$ python -q
>>> import numpy as np
>>> np.set_printoptions(precision=2, suppress=True, linewidth=100, floatmode="fixed")
>>> rd = lambda a: np.round(a, 2) + 0
>>> rng = np.random.default_rng(936487)
>>> W0 = rng.normal(size=(25, 3)) + 10 * np.array([3, 3, 3])
>>> rd(W0)
array([[29.24, 29.96, 30.19],
       [31.62, 31.90, 30.76],
       [30.89, 28.27, 29.68],
       [29.97, 30.14, 29.93],
       [29.13, 29.70, 29.13],
       [30.40, 30.34, 30.34],
       [29.43, 30.24, 29.65],
       [30.08, 29.27, 30.73],
       [29.90, 30.80, 30.50],
       [31.32, 30.46, 31.70],
       [30.87, 31.00, 30.50],
       [30.30, 30.04, 31.45],
       [28.12, 29.86, 30.75],
       [29.67, 29.54, 29.32],
       [29.92, 30.74, 29.70],
       [30.83, 30.01, 31.62],
       [29.30, 29.98, 29.39],
       [29.39, 29.73, 29.36],
       [30.49, 30.85, 30.20],
       [29.35, 30.03, 29.60],
       [31.12, 30.67, 29.54],
       [29.78, 29.07, 30.59],
       [30.48, 30.96, 30.70],
       [29.55, 31.04, 29.97],
       [30.75, 30.04, 31.24]])
>>> U, sv, Vt = np.linalg.svd(W0)
>>> rd(sv)
array([261.36,   3.35,   2.83])
>>> np.argmax(sv[:-1] / (sv[1:] + 1e-6)) + 1
np.int64(1)
>>> Y = U[:, :1] @ np.diag(sv[:1]) @ Vt[:1]
>>> rd(np.linalg.norm(W0 - Y, 2)), rd(sv[1])
(np.float64(3.35), np.float64(3.35))
>>> np.linalg.matrix_rank(W0, rtol=0.05)
np.int64(1)
>>> cov = np.cov(W0, rowvar=False)
>>> rd(np.polyfit(W0[:, 2], W0[:, 1], 1))
array([ 0.18, 24.66])
>>> rd(cov)
array([[0.66, 0.20, 0.27],
       [0.20, 0.55, 0.10],
       [0.27, 0.10, 0.56]])
>>> np.argsort(-W0.std(axis=0).round(6), kind="stable")
array([0, 2, 1])
>>> rd(np.median(W0, axis=0))
array([29.97, 30.04, 30.20])
>>> rd(np.corrcoef(W0[:, 2], W0[:, 1])[0, 1])
np.float64(0.18)
>>> rd(W0.std(axis=0))
array([0.80, 0.73, 0.73])
>>> rd(np.corrcoef(W0.T))
array([[1.00, 0.33, 0.45],
       [0.33, 1.00, 0.18],
       [0.45, 0.18, 1.00]])
>>> lab = W0[:, 0] > np.median(W0[:, 0])
>>> r0 = W0[lab].mean(axis=0) - W0[~lab].mean(axis=0)
>>> lab.astype(int)
array([0, 1, 1, 0, 0, 1, 0, 1, 0, 1, 1, 1, 0, 0, 0, 1, 0, 0, 1, 0, 1, 0, 1, 0, 1])
>>> ((W0 - W0.mean(axis=0)) @ r0 > 0).astype(int)
array([0, 1, 1, 0, 0, 1, 0, 1, 1, 1, 1, 1, 0, 0, 0, 1, 0, 0, 1, 0, 1, 0, 1, 0, 1])
>>> (((W0 - W0.mean(axis=0)) @ r0 > 0) == lab).mean()
np.float64(0.96)
>>> Y = np.array([[-0.3, -0.6], [1.1, -0.1], [1.0, -0.7], [-0.4, -0.8]])
>>> basis = np.array([[-1.2, -0.1, -0.5], [-0.5, 0.0, -1.9]])
>>> m1 = Y @ basis
>>> rd(m1)
array([[ 0.66,  0.03,  1.29],
       [-1.27, -0.11, -0.36],
       [-0.85, -0.10,  0.83],
       [ 0.88,  0.04,  1.72]])
>>> # looks like rank 2
>>> rd(np.trace(np.linalg.pinv(m1) @ m1))
np.float64(2.0)
>>> np.abs(np.diag(np.linalg.qr(m1)[1])) > 1e-9
array([ True,  True, False])
>>> np.unique(m1.round(6), axis=0).shape
(4, 3)
>>> rd(m1 @ np.linalg.pinv(m1) @ m1)
array([[ 0.66,  0.03,  1.29],
       [-1.27, -0.11, -0.36],
       [-0.85, -0.10,  0.83],
       [ 0.88,  0.04,  1.72]])
